$ python -q
>>> import numpy as np
>>> np.set_printoptions(precision=2, suppress=True, linewidth=120, sign=" ")
>>> def rd(a):
...     return np.round(a, 2) + 0
... 
>>> W0 = np.load("case14.npy")
>>> W0
array([[ 0.,  0.,  0.,  1.,  3., -1.,  1., -3.,  2.],
       [ 0.,  0.,  0.,  0., -1.,  0.,  2.,  0.,  0.],
       [ 0.,  0.,  0.,  3., -1.,  1.,  1., -3.,  0.],
       [ 1.,  0.,  3.,  0.,  0.,  0.,  0.,  0.,  0.],
       [ 3., -1., -1.,  0.,  0.,  0.,  0.,  0.,  0.],
       [-1.,  0.,  1.,  0.,  0.,  0.,  0.,  0.,  0.],
       [ 1.,  2.,  1.,  0.,  0.,  0.,  0.,  0.,  0.],
       [-3.,  0., -3.,  0.,  0.,  0.,  0.,  0.,  0.],
       [ 2.,  0.,  0.,  0.,  0.,  0.,  0.,  0.,  0.]])
>>> # looks like rank 6
>>> np.linalg.cond(W0) > 100
np.True_
>>> rd(np.linalg.norm(W0, 2) / np.linalg.norm(W0))
np.float64(0.56)
>>> print(rd(np.linalg.det(W0)))
0.0
>>> print(W0 @ W0)
[[ 25.  -1.   9.   0.   0.   0.   0.   0.   0.]
 [ -1.   5.   3.   0.   0.   0.   0.   0.   0.]
 [  9.   3.  21.   0.   0.   0.   0.   0.   0.]
 [  0.   0.   0.  10.   0.   2.   4. -12.   2.]
 [  0.   0.   0.   0.  11.  -4.   0.  -6.   6.]
 [  0.   0.   0.   2.  -4.   2.   0.   0.  -2.]
 [  0.   0.   0.   4.   0.   0.   6.  -6.   2.]
 [  0.   0.   0. -12.  -6.   0.  -6.  18.  -6.]
 [  0.   0.   0.   2.   6.  -2.   2.  -6.   4.]]
>>> np.allclose(W0, W0.T)
True
>>> print(np.trace(W0))
0.0
>>> rd(np.linalg.matrix_power(W0, 3))
array([[   0.,    0.,    0.,   52.,   67.,  -16.,   32., -102.,   50.],
       [   0.,    0.,    0.,    8.,  -11.,    4.,   12.,   -6.,   -2.],
       [   0.,    0.,    0.,   72.,    3.,   12.,   36.,  -90.,   18.],
       [  52.,    8.,   72.,    0.,    0.,    0.,    0.,    0.,    0.],
       [  67.,  -11.,    3.,    0.,    0.,    0.,    0.,    0.,    0.],
       [ -16.,    4.,   12.,    0.,    0.,    0.,    0.,    0.,    0.],
       [  32.,   12.,   36.,    0.,    0.,    0.,    0.,    0.,    0.],
       [-102.,   -6.,  -90.,    0.,    0.,    0.,    0.,    0.,    0.],
       [  50.,   -2.,   18.,    0.,    0.,    0.,    0.,    0.,    0.]])
>>> rk = np.linalg.matrix_rank(W0)
>>> rk
np.int64(6)
>>> ns = np.linalg.svd(W0)[2][rk:].T
>>> [int(np.linalg.matrix_rank(np.delete(W0, i, axis=0))) for i in range(9)]
[5, 5, 5, 6, 6, 6, 6, 6, 6]
>>> np.allclose(W0 @ ns, 0)
True
>>> [int(np.linalg.matrix_rank(W0[:i])) for i in range(1, len(W0) + 1)]
[1, 2, 3, 4, 5, 6, 6, 6, 6]
>>> print(np.linalg.matrix_rank(W0.T @ W0), np.linalg.matrix_rank(W0 @ W0.T))
6 6
>>> K = np.load("run15.npy")
>>> K
array([[  4,   4,   4,   4,   4,   4,   4],
       [  4,   8,   8,   8,   8,   8,   8],
       [  4,   8,  12,  12,  12,  12,  12],
       [  4,   8,  12,  16,  16,  16,  16],
       [  4,   8,  12,  16,  20,  20,  20],
       [  4,   8,  12,  16,  20,  24,  24],
       [  4,   8,  12,  16,  20,  24,  28]])
>>> # symmetric
>>> M2 = K / np.linalg.norm(K, axis=1, keepdims=True)
>>> gram = M2 @ M2.T
>>> (np.abs(gram) > 0.9).astype(int)
array([[ 1,  1,  1,  1,  1,  1,  0],
       [ 1,  1,  1,  1,  1,  1,  1],
       [ 1,  1,  1,  1,  1,  1,  1],
       [ 1,  1,  1,  1,  1,  1,  1],
       [ 1,  1,  1,  1,  1,  1,  1],
       [ 1,  1,  1,  1,  1,  1,  1],
       [ 0,  1,  1,  1,  1,  1,  1]])
>>> (gram - 2 * np.eye(7)).round(6).argmax(axis=1)
array([ 1,  2,  3,  4,  5,  6,  5])
>>> np.argwhere(np.triu(np.abs(gram) > 0.95, 1))
array([[ 0,  1],
       [ 0,  2],
       [ 1,  2],
       [ 1,  3],
       [ 1,  4],
       [ 2,  3],
       [ 2,  4],
       [ 2,  5],
       [ 2,  6],
       [ 3,  4],
       [ 3,  5],
       [ 3,  6],
       [ 4,  5],
       [ 4,  6],
       [ 5,  6]])
>>> x0 = np.array([4, 1, 1, 4, -4, 3, 5])
>>> print(K * x0)
[[ 16   4   4  16 -16  12  20]
 [ 16   8   8  32 -32  24  40]
 [ 16   8  12  48 -48  36  60]
 [ 16   8  12  64 -64  48  80]
 [ 16   8  12  64 -80  60 100]
 [ 16   8  12  64 -80  72 120]
 [ 16   8  12  64 -80  72 140]]
>>> print((K @ x0).argmax())
6
>>> np.linalg.norm(K @ x0) <= np.linalg.norm(K, 2) * np.linalg.norm(x0) + 1e-9
np.True_
>>> K @ (2 * x0)
array([ 112,  192,  264,  328,  360,  424,  464])
>>> K @ np.ones(7)
array([  28.,   52.,   72.,   88.,  100.,  108.,  112.])
>>> (K * x0).sum(axis=1)
array([  56,   96,  132,  164,  180,  212,  232])
>>> rd(K.mean(axis=0))
array([  4.  ,   7.43,  10.29,  12.57,  14.29,  15.43,  16.  ])
>>> rd(np.linalg.norm(K))
np.float64(92.26)
>>> x0 = np.ones(7)
>>> for _ in range(3):
...     x0 = K @ x0
...     x0 /= np.linalg.norm(x0)
...     print(round(x0 @ K @ x0, 2))
... 
91.41
91.52
91.52
>>> rd(np.linalg.eigvalsh(K)[-1])
np.float64(91.52)
>>> E = np.load("out13.npy")
>>> E
array([[  4,   4,   4,   4,   4,   4,   4,   4],
       [  4,   8,   8,   8,   8,   8,   8,   8],
       [  4,   8,  12,  12,  12,  12,  12,  12],
       [  4,   8,  12,  16,  16,  16,  16,  16],
       [  4,   8,  12,  16,  20,  20,  20,  20],
       [  4,   8,  12,  16,  20,  24,  24,  24],
       [  4,   8,  12,  16,  20,  24,  28,  28],
       [  4,   8,  12,  16,  20,  24,  28,  32]])
>>> # symmetric
>>> x0 = np.ones(8)
>>> for _ in range(4):
...     x0 = E @ x0
...     x0 /= np.linalg.norm(x0)
...     print(round(x0 @ E @ x0, 2))
... 
117.31
117.46
117.46
117.46
>>> rd(np.linalg.eigvalsh(E)[-1])
np.float64(117.46)
>>> M = np.array([[-2, -2, -2], [-2, -4, -4], [-2, -4, -6]])
>>> M
array([[-2, -2, -2],
       [-2, -4, -4],
       [-2, -4, -6]])
>>> # symmetric, so the eigenvalues are real
>>> blk = np.stack([M, 3 * M, M[::-1]])
>>> blk.shape
(3, 3, 3)
>>> (blk @ M.T).shape
(3, 3, 3)
